In [1]: import numpy as np

In [2]: np.set_printoptions(precision=2, suppress=True, linewidth=160, sign=" ")

In [3]: tidy = lambda a: np.round(a, 2) + 0

In [4]: data = np.array([[0, -2, 3, 2], [2, 3, 1, 3], [1, -1, -3, 2], [3, -2, -1, 3]])

In [5]: x0 = np.array([1, -7, -4, 1])

In [6]: h1 = np.maximum(data @ x0, 0)

In [7]: np.maximum(data @ (3 * x0), 0)
Out[7]: array([ 12,   0,  66,  72])

In [8]: print(data * (h1 > 1e-9)[:, None])
[[ 0 -2  3  2]
 [ 0  0  0  0]
 [ 1 -1 -3  2]
 [ 3 -2 -1  3]]

In [9]: print(tidy(np.tanh(data @ x0)))
[ 1. -1.  1.  1.]

In [10]: h1
Out[10]: array([  4,   0,  22,  24])

In [11]: np.maximum(data @ x0, 0) - np.maximum(-data @ x0, 0)
Out[11]: array([  4, -20,  22,  24])

In [12]: np.flatnonzero(h1 > 1e-9)
Out[12]: array([ 0,  2,  3])

In [13]: q = data.astype(float).copy()

In [14]: for j in range(4):
    ...:     q[:, j] -= q[:, :j] @ (q[:, :j].T @ q[:, j])
    ...:     q[:, j] /= np.linalg.norm(q[:, j])
    ...: 

In [15]: tidy(q.T @ q)
Out[15]: 
array([[ 1.,  0.,  0.,  0.],
       [ 0.,  1.,  0.,  0.],
       [ 0.,  0.,  1.,  0.],
       [ 0.,  0.,  0.,  1.]])

In [16]: proj = np.triu(np.array([[1, 3, 3, 0], [2, 0, 1, 2], [3, 0, 0, 2], [2, 2, 1, 3]]), 1) + np.eye(4)

In [17]: Y = proj @ data @ np.linalg.inv(proj)

In [18]: proj @ data - data @ proj
Out[18]: 
array([[  9.,   6.,  -4.,  13.],
       [  7., -11., -14.,   0.],
       [  6.,  -7.,  -4.,  14.],
       [  0.,  -9.,  -7.,   6.]])

In [19]: q, R = np.linalg.qr(data)

In [20]: tidy(R)
Out[20]: 
array([[-3.74,  0.27,  1.07, -4.54],
       [ 0.  , -4.23, -0.4 ,  0.42],
       [ 0.  ,  0.  ,  4.32,  1.16],
       [ 0.  ,  0.  ,  0.  , -1.96]])

In [21]: np.allclose(R.T @ R, data.T @ data)
Out[21]: True

In [22]: tidy(abs(R[0, 0])), tidy(np.linalg.norm(data[:, 0]))
Out[22]: (np.float64(3.74), np.float64(3.74))

In [23]: tidy(q.T @ q)
Out[23]: 
array([[ 1.,  0.,  0.,  0.],
       [ 0.,  1.,  0.,  0.],
       [ 0.,  0.,  1.,  0.],
       [ 0.,  0.,  0.,  1.]])

In [24]: tidy(q)
Out[24]: 
array([[ 0.  ,  0.47,  0.74, -0.48],
       [-0.53, -0.74,  0.29, -0.28],
       [-0.27,  0.22, -0.61, -0.72],
       [-0.8 ,  0.42,  0.01,  0.42]])

In [25]: print(tidy(np.abs(np.diag(R))))
[ 3.74  4.23  4.32  1.96]

In [26]: Y = np.linalg.inv(data)

In [27]: tidy(np.linalg.slogdet(data)[0])
Out[27]: np.float64(1.0)

In [28]: tidy(data @ Y)
Out[28]: 
array([[ 1.,  0.,  0.,  0.],
       [ 0.,  1.,  0.,  0.],
       [ 0.,  0.,  1.,  0.],
       [ 0.,  0.,  0.,  1.]])

In [29]: print((np.abs(Y) > 1e-9).astype(int))
[[ 1  1  1  1]
 [ 1  1  1  1]
 [ 1  1  1  1]
 [ 1  1  1  1]]

In [30]: tidy(np.linalg.cond(data))
Out[30]: np.float64(5.46)

In [31]: X = np.array([[-0.6, 1.3, -1.1],
    ...:     [0.6, 0.1, 1.4],
    ...:     [1.3, -0.7, -1.1],
    ...:     [0.0, -1.6, 1.1],
    ...:     [-0.6, 1.4, 1.0],
    ...:     [-1.4, -1.3, -0.8],
    ...:     [0.4, 1.4, 0.7],
    ...:     [0.1, -0.6, 1.9],
    ...:     [1.0, -0.1, -1.1],
    ...:     [0.4, -1.4, -0.3],
    ...:     [-2.1, -0.4, -0.2],
    ...:     [-1.9, -0.6, -0.9],
    ...:     [0.4, 0.5, -1.1],
    ...:     [0.6, 0.3, -0.7],
    ...:     [0.2, -1.3, -0.8],
    ...:     [1.5, 0.9, 1.0],
    ...:     [0.0, 0.4, 0.8],
    ...:     [0.7, 1.2, -1.2],
    ...:     [0.7, -1.2, -0.2],
    ...:     [-0.5, -0.7, -0.7],
    ...:     [1.9, -2.3, 1.5]])

In [32]: rng = np.random.default_rng(863621)

In [33]: X[:, 2] = -3 * X[:, 1] + 0.05 * rng.normal(size=21)

In [34]: print(tidy(X))
[[-0.6   1.3  -3.93]
 [ 0.6   0.1  -0.26]
 [ 1.3  -0.7   2.02]
 [ 0.   -1.6   4.79]
 [-0.6   1.4  -4.19]
 [-1.4  -1.3   3.89]
 [ 0.4   1.4  -4.23]
 [ 0.1  -0.6   1.85]
 [ 1.   -0.1   0.31]
 [ 0.4  -1.4   4.21]
 [-2.1  -0.4   1.19]
 [-1.9  -0.6   1.78]
 [ 0.4   0.5  -1.38]
 [ 0.6   0.3  -0.92]
 [ 0.2  -1.3   3.94]
 [ 1.5   0.9  -2.63]
 [ 0.    0.4  -1.16]
 [ 0.7   1.2  -3.61]
 [ 0.7  -1.2   3.64]
 [-0.5  -0.7   2.04]
 [ 1.9  -2.3   6.97]]

In [35]: dist = np.linalg.norm(X[:, None] - X[None], axis=-1)

In [36]: tidy(dist[:5, :5])
Out[36]: 
array([[ 0.  ,  4.05,  6.56,  9.21,  0.27],
       [ 4.05,  0.  ,  2.51,  5.36,  4.31],
       [ 6.56,  2.51,  0.  ,  3.19,  6.82],
       [ 9.21,  5.36,  3.19,  0.  ,  9.49],
       [ 0.27,  4.31,  6.82,  9.49,  0.  ]])

In [37]: (dist + 1e9 * np.eye(21)).round(6).argmin(axis=1)
Out[37]: array([  4,  13,   7,   9,   0,  14,  17,  19,   1,  14,  11,  10,  16,  12,   9,  17,  12,   6,  14,   7,   3])

In [38]: np.linalg.matrix_rank(dist ** 2)
Out[38]: np.int64(5)

In [39]: dist.shape
Out[39]: (21, 21)

In [40]: r0 = np.array([2, 2])

In [41]: mat = r0[np.abs(np.subtract.outer(np.arange(2), np.arange(2)))]

In [42]: mat
Out[42]: 
array([[ 2,  2],
       [ 2,  2]])

In [43]: print(np.linalg.lstsq(mat[:-1].T, mat[-1])[2])
1

In [44]: feats = np.loadtxt("sample6.csv", delimiter=",")

In [45]: feats
Out[45]: 
array([[  2.,   6.,   0.,   6.],
       [ -5., -15.,   0., -15.],
       [  2.,   6.,   0.,   6.],
       [  5.,  15.,   0.,  15.]])

In [46]: rk = np.linalg.matrix_rank(feats)

In [47]: rk
Out[47]: np.int64(1)

In [48]: null = np.linalg.svd(feats)[2][rk:].T

In [49]: [int(np.linalg.matrix_rank(np.delete(feats, i, axis=0))) for i in range(4)]
Out[49]: [1, 1, 1, 1]

In [50]: np.linalg.matrix_rank(feats.T @ feats), np.linalg.matrix_rank(feats @ feats.T)
Out[50]: (np.int64(1), np.int64(1))

In [51]: print([int(np.linalg.matrix_rank(feats[:i])) for i in range(1, len(feats) + 1)])
[1, 1, 1, 1]

In [52]: null.shape
Out[52]: (4, 3)

In [53]: z = rng.permutation(4)

In [54]: print(z)
[ 3  0  2  1]

In [55]: Y = feats[z][:, z]

In [56]: np.allclose(Y, feats)
Out[56]: False

In [57]: tidy(np.sort(np.abs(np.linalg.eigvals(Y))))
Out[57]: array([ 0.,  0.,  0.,  2.])

In [58]: np.diag(Y)
Out[58]: array([ 15.,   2.,   0., -15.])

In [59]: tidy(np.linalg.det(Y)), tidy(np.linalg.det(feats[z]))
Out[59]: (np.float64(0.0), np.float64(0.0))

In [60]: np.trace(Y)
Out[60]: np.float64(2.0)

In [61]: U, sigma, vt = np.linalg.svd(feats, full_matrices=False)

In [62]: tidy(sigma)
Out[62]: array([ 33.2,   0. ,   0. ,   0. ])

In [63]: print(tidy(np.sqrt((sigma ** 2).sum())), tidy(np.linalg.norm(feats)))
33.2 33.2

In [64]: U.shape, sigma.shape, vt.shape
Out[64]: ((4, 4), (4,), (4, 4))

In [65]: print(np.cumsum(sigma ** 2) / np.sum(sigma ** 2))
[ 1.  1.  1.  1.]

In [66]: tidy(vt @ vt.T)
Out[66]: 
array([[ 1.,  0.,  0.,  0.],
       [ 0.,  1.,  0.,  0.],
       [ 0.,  0.,  1.,  0.],
       [ 0.,  0.,  0.,  1.]])

In [67]: tidy(np.abs(vt[0]))
Out[67]: array([ 0.23,  0.69,  0.  ,  0.69])

In [68]: (sigma > 1e-8).sum()
Out[68]: np.int64(1)

In [69]: np.abs(U[:, 0]).round(6).argmax()
Out[69]: np.int64(1)

In [70]: tidy(sigma / sigma[0])
Out[70]: array([ 1.,  0.,  0.,  0.])

In [71]: proj = np.triu(np.array([[3, -2, 1, -2], [-3, 1, -1, 1], [3, -3, 0, -2], [0, 0, -3, -1]]), 1) + np.eye(4)

In [72]: Y = proj @ feats @ np.linalg.inv(proj)

In [73]: print(Y)
[[  4.  20.  16.  32.]
 [ -2. -10.  -8. -16.]
 [ -8. -40. -32. -64.]
 [  5.  25.  20.  40.]]

In [74]: print(proj @ feats - feats @ proj)
[[  2.  10.   4.   4.]
 [  3.  -1. -10.  14.]
 [-10. -26.   4. -32.]
 [  0.  10.  10.  -5.]]

In [75]: print(np.trace(Y), np.trace(feats))
2.0 2.0

In [76]: tidy(np.poly(Y))
Out[76]: array([ 1., -2.,  0.,  0.,  0.])

In [77]: r0, v = feats[0], feats[3]

In [78]: r0 @ r0
Out[78]: np.float64(76.0)

In [79]: r0 @ v
Out[79]: np.float64(190.0)

In [80]: p = (r0 @ v) / (r0 @ r0) * r0

In [81]: np.outer(r0, v)
Out[81]: 
array([[ 10.,  30.,   0.,  30.],
       [ 30.,  90.,   0.,  90.],
       [  0.,   0.,   0.,   0.],
       [ 30.,  90.,   0.,  90.]])

In [82]: v - p
Out[82]: array([ 0.,  0.,  0.,  0.])

In [83]: E = np.diag(np.array([0, 5, 3])) + -2 * np.eye(3, k=1) + -2 * np.eye(3, k=-1)

In [84]: E
Out[84]: 
array([[ 0., -2.,  0.],
       [-2.,  5., -2.],
       [ 0., -2.,  3.]])

In [85]: ev, evecs = np.linalg.eigh(E)

In [86]: x0 = np.array([4, 0, -2])

In [87]: tidy(np.linalg.eigvalsh(E[1:, 1:]))
Out[87]: array([ 1.76,  6.24])

In [88]: tidy(evecs * np.maximum(ev, 0) @ evecs.T)
Out[88]: 
array([[ 0.68, -1.71,  0.15],
       [-1.71,  5.12, -1.94],
       [ 0.15, -1.94,  3.03]])

In [89]: np.abs(E).sum(axis=1).max(), tidy(np.abs(ev).max())
Out[89]: (np.float64(9.0), np.float64(6.68))

In [90]: x0 @ E @ x0
Out[90]: np.float64(12.0)

In [91]: x0 @ E @ x0 / (x0 @ x0), tidy(ev[0]), tidy(ev[-1])
Out[91]: (np.float64(0.6), np.float64(-0.83), np.float64(6.68))

In [92]: print(tidy(np.linalg.eigvalsh(E).min()))
-0.83

In [93]: print([round(float(np.linalg.det(E[:i, :i])), 2) + 0 for i in range(1, 4)])
[0.0, -4.0, -12.0]

In [94]: print(np.all(np.linalg.eigvalsh(E) > 0))
False

In [95]: A = np.load("a.npy")

In [96]: A
Out[96]: 
array([[ 1, -1,  1],
       [ 1,  0,  0],
       [ 1,  1,  1]])

In [97]: gram = A.T @ A

In [98]: tidy(np.linalg.svd(A, compute_uv=False) ** 2)
Out[98]: array([ 4.56,  2.  ,  0.44])

In [99]: tidy(np.linalg.eigvalsh(gram)[::-1])
Out[99]: array([ 4.56,  2.  ,  0.44])

In [100]: np.linalg.matrix_rank(gram)
Out[100]: np.int64(3)

In [101]: np.allclose(gram, gram.T)
Out[101]: True

In [102]: print(np.diag(gram))
[ 3  2  2]

In [103]: q = A.astype(float).copy()

In [104]: for j in range(3):
     ...:     q[:, j] -= q[:, :j] @ (q[:, :j].T @ q[:, j])
     ...:     q[:, j] /= np.linalg.norm(q[:, j])
     ...: 

In [105]: tidy(q.T @ q)
Out[105]: 
array([[ 1.,  0.,  0.],
       [ 0.,  1.,  0.],
       [ 0.,  0.,  1.]])

In [106]: tidy(q.T @ A)
Out[106]: 
array([[ 1.73,  0.  ,  1.15],
       [ 0.  ,  1.41,  0.  ],
       [ 0.  ,  0.  ,  0.82]])

In [107]: z = rng.permutation(3)

In [108]: Y = A[:, z] * rng.choice([-1, 1], 3)

In [109]: Y
Out[109]: 
array([[-1,  1, -1],
       [ 0,  1,  0],
       [-1,  1,  1]])

In [110]: U, _, vt = np.linalg.svd(A.T @ Y)

In [111]: tidy(U @ vt)
Out[111]: 
array([[ 0.,  1.,  0.],
       [ 0.,  0.,  1.],
       [-1.,  0.,  0.]])

In [112]: z
Out[112]: array([ 2,  0,  1])

In [113]: arr = np.loadtxt("test14.csv", delimiter=",")

In [114]: arr
Out[114]: 
array([[-10.,   2.,   8.,   5.,  -1.,  -4.],
       [-12., -18.,  -8.,   6.,   9.,   4.],
       [ -6.,  18., -14.,   3.,  -9.,   7.],
       [ -5.,   1.,   4.,  -5.,   1.,   4.],
       [ -6.,  -9.,  -4.,  -6.,  -9.,  -4.],
       [ -3.,   9.,  -7.,  -3.,   9.,  -7.]])

In [115]: w1 = np.array([[1, 2, 1, 0, 0],
     ...:     [0, 2, 0, 2, 2],
     ...:     [0, 0, 1, 1, 1],
     ...:     [0, 1, 2, 2, 2],
     ...:     [1, 1, 2, 0, 0],
     ...:     [0, 2, 1, 0, 2]])

In [116]: coef = np.array([1, 0, 3, 1, 0])

In [117]: H = np.maximum(arr @ w1 + coef, 0)

In [118]: (H > 0).astype(int)
Out[118]: 
array([[ 0,  0,  1,  1,  1],
       [ 0,  0,  1,  0,  0],
       [ 0,  1,  0,  1,  1],
       [ 0,  0,  0,  0,  1],
       [ 0,  0,  0,  0,  0],
       [ 1,  1,  0,  1,  0]])

In [119]: np.linalg.matrix_rank(H)
Out[119]: np.int64(5)

In [120]: Z = np.array([[6, 3, 9], [3, 3, 9], [1, 7, 2], [2, 2, 0], [0, 1, 6]])

In [121]: print(H @ Z)
[[  51.   95.   94.]
 [  17.  119.   34.]
 [ 154.  196.  540.]
 [   0.    4.   24.]
 [   0.    0.    0.]
 [  66.   45.   99.]]

In [122]: (H @ Z).round(6).argmax(axis=1)
Out[122]: array([ 1,  1,  2,  2,  0,  2])

In [123]: x0 = np.array([2, -2, 2, 0, 1, -1])

In [124]: rhs = arr @ x0

In [125]: coef, lr = np.zeros(6), 1 / np.linalg.norm(arr, 2) ** 2

In [126]: for i in range(6):
     ...:     coef -= lr * arr.T @ (arr @ coef - rhs)
     ...:     if i % 2 == 0: print(i, round(np.linalg.norm(arr @ coef - rhs), 2))
     ...: 
0 28.61
2 7.67
4 4.23

In [127]: print(tidy(np.linalg.cond(arr)))
3.59

In [128]: tidy(coef)
Out[128]: array([ 1.83, -1.96,  2.12, -0.25,  1.03, -0.82])

In [129]: gram = arr.T @ arr

In [130]: np.trace(gram), (arr ** 2).sum()
Out[130]: (np.float64(2198.0), np.float64(2198.0))

In [131]: tidy(np.linalg.svd(arr, compute_uv=False) ** 2)
Out[131]: array([ 909.1 ,  534.99,  290.97,  220.99,  171.23,   70.73])

In [132]: gram
Out[132]: 
array([[ 350.,  110.,  125.,  -70.,  -22.,  -25.],
       [ 110.,  815., -115.,  -22., -163.,   23.],
       [ 125., -115.,  405.,  -25.,   23.,  -81.],
       [ -70.,  -22.,  -25.,  140.,   44.,   50.],
       [ -22., -163.,   23.,   44.,  326.,  -46.],
       [ -25.,   23.,  -81.,   50.,  -46.,  162.]])

In [133]: np.diag(gram)
Out[133]: array([ 350.,  815.,  405.,  140.,  326.,  162.])
